% python3 -q
>>> import numpy as np
>>> np.set_printoptions(suppress=True, linewidth=160)
>>> K = np.load("block8.npy")
>>> K
array([[ 0.65, -0.28,  0.33, -0.39,  0.92],
       [ 0.  ,  0.14, -1.54, -1.06, -0.52],
       [-0.12, -0.28,  0.91,  1.31, -0.57],
       [ 0.17,  0.83, -1.51, -0.71,  0.33]])
>>> rng = np.random.default_rng(131)
>>> B = K + rng.integers(-2, 3, (4, 1)) @ rng.integers(-2, 3, (1, 5))
>>> B.round(2)
array([[ 0.65, -0.28,  0.33, -0.39,  0.92],
       [ 1.  ,  0.14,  0.46, -3.06, -1.52],
       [-1.12, -0.28, -1.09,  3.31,  0.43],
       [ 1.17,  0.83,  0.49, -2.71, -0.67]])
>>> np.round(B - K, 2)
array([[ 0.,  0.,  0.,  0.,  0.],
       [ 1.,  0.,  2., -2., -1.],
       [-1.,  0., -2.,  2.,  1.],
       [ 1.,  0.,  2., -2., -1.]])
>>> data = np.loadtxt("arr.csv", delimiter=",")
>>> data
array([[ 0.,  0.],
       [ 1., -2.],
       [ 2., -4.],
       [ 2., -4.],
       [ 1., -2.]])
>>> B = np.array([[6, 0], [5, 8]])
>>> Z = np.kron(B, data)
>>> np.linalg.matrix_rank(Z)
np.int64(2)
>>> mat = np.array([[1, 2, 1, 0, -1],
...     [-3, 0, 1, 0, 0],
...     [-3, -1, -2, 3, -1],
...     [1, -1, -2, -2, 0],
...     [2, 1, 3, 0, 3]])
>>> mat
array([[ 1,  2,  1,  0, -1],
       [-3,  0,  1,  0,  0],
       [-3, -1, -2,  3, -1],
       [ 1, -1, -2, -2,  0],
       [ 2,  1,  3,  0,  3]])
>>> idx = rng.permutation(5)
>>> idx
array([2, 1, 4, 0, 3])
>>> B = mat[idx][:, idx]
>>> B
array([[-2, -1, -1, -3,  3],
       [ 1,  0,  0, -3,  0],
       [ 3,  1,  3,  2,  0],
       [ 1,  2, -1,  1,  0],
       [-2, -1,  0,  1, -2]])
>>> np.round(np.sort(np.abs(np.linalg.eigvals(B))), 2)
array([1.65, 1.65, 2.25, 3.62, 3.62])
>>> x0 = np.array([-4, -8, 3, -8, -1])
>>> rhs = mat @ x0
>>> c, lr = np.zeros(5), 1 / np.linalg.norm(mat, 2) ** 2
>>> for i in range(10):
...     c -= lr * mat.T @ (mat @ c - rhs)
...     if i % 2 == 0: print(i, round(np.linalg.norm(mat @ c - rhs), 2))
... 
0 23.27
2 16.59
4 12.24
6 9.18
8 7.0
>>> c.round(2)
array([-3.86, -3.65, -0.43, -6.76,  1.37])
>>> np.allclose(mat @ mat.T, mat.T @ mat)
False
>>> (mat - mat.T) / 2
array([[ 0. ,  2.5,  2. , -0.5, -1.5],
       [-2.5,  0. ,  1. ,  0.5, -0.5],
       [-2. , -1. ,  0. ,  2.5, -2. ],
       [ 0.5, -0.5, -2.5,  0. ,  0. ],
       [ 1.5,  0.5,  2. ,  0. ,  0. ]])
>>> np.round(np.sort(np.abs(np.linalg.eigvals(mat))), 2)
array([1.65, 1.65, 2.25, 3.62, 3.62])
>>> round(np.linalg.det(mat), 2)
np.float64(80.0)
>>> (mat + mat.T) / 2
array([[ 1. , -0.5, -1. ,  0.5,  0.5],
       [-0.5,  0. ,  0. , -0.5,  0.5],
       [-1. ,  0. , -2. ,  0.5,  1. ],
       [ 0.5, -0.5,  0.5, -2. ,  0. ],
       [ 0.5,  0.5,  1. ,  0. ,  3. ]])
>>> np.trace(mat)
np.int64(0)
>>> np.linalg.matrix_power(mat, 3)
array([[-11, -26, -27, -12,  -3],
       [ 37,  -8,  -3, -21,  17],
       [ 50,  37,  47,  -3,   8],
       [-34,  11,   5,  28, -13],
       [-17, -19, -18,   0,  10]])
>>> proj = np.triu(np.array([[1, 3, 1, 2, 0],
...     [1, 1, 0, 1, 0],
...     [2, 1, 3, 3, 0],
...     [2, 2, 3, 0, 3],
...     [2, 2, 0, 3, 3]]), 1) + np.eye(5)
>>> B = proj @ mat @ np.linalg.inv(proj)
>>> np.round(np.poly(B), 2) + 0
array([  1.,   0.,  12., -22.,  -1., -80.])
>>> round(float(np.linalg.det(B)), 2)
80.0
>>> B
array([[ -9.,  26.,   7., -30.,  88.],
       [ -2.,   5.,   1.,  -6.,  18.],
       [  0.,  -4.,  -8.,  25., -76.],
       [  7., -19.,   0.,   3.,   0.],
       [  2.,  -5.,   1.,  -2.,   9.]])
>>> proj @ mat - mat @ proj
array([[-10.,  -6.,  -4.,  -8.,  -1.],
       [  1.,   8.,   1.,   1.,   0.],
       [  3.,   6.,  -3.,   7.,  -9.],
       [  6.,   0.,   8.,   5.,  15.],
       [  0.,  -6.,  -2., -14.,   0.]])
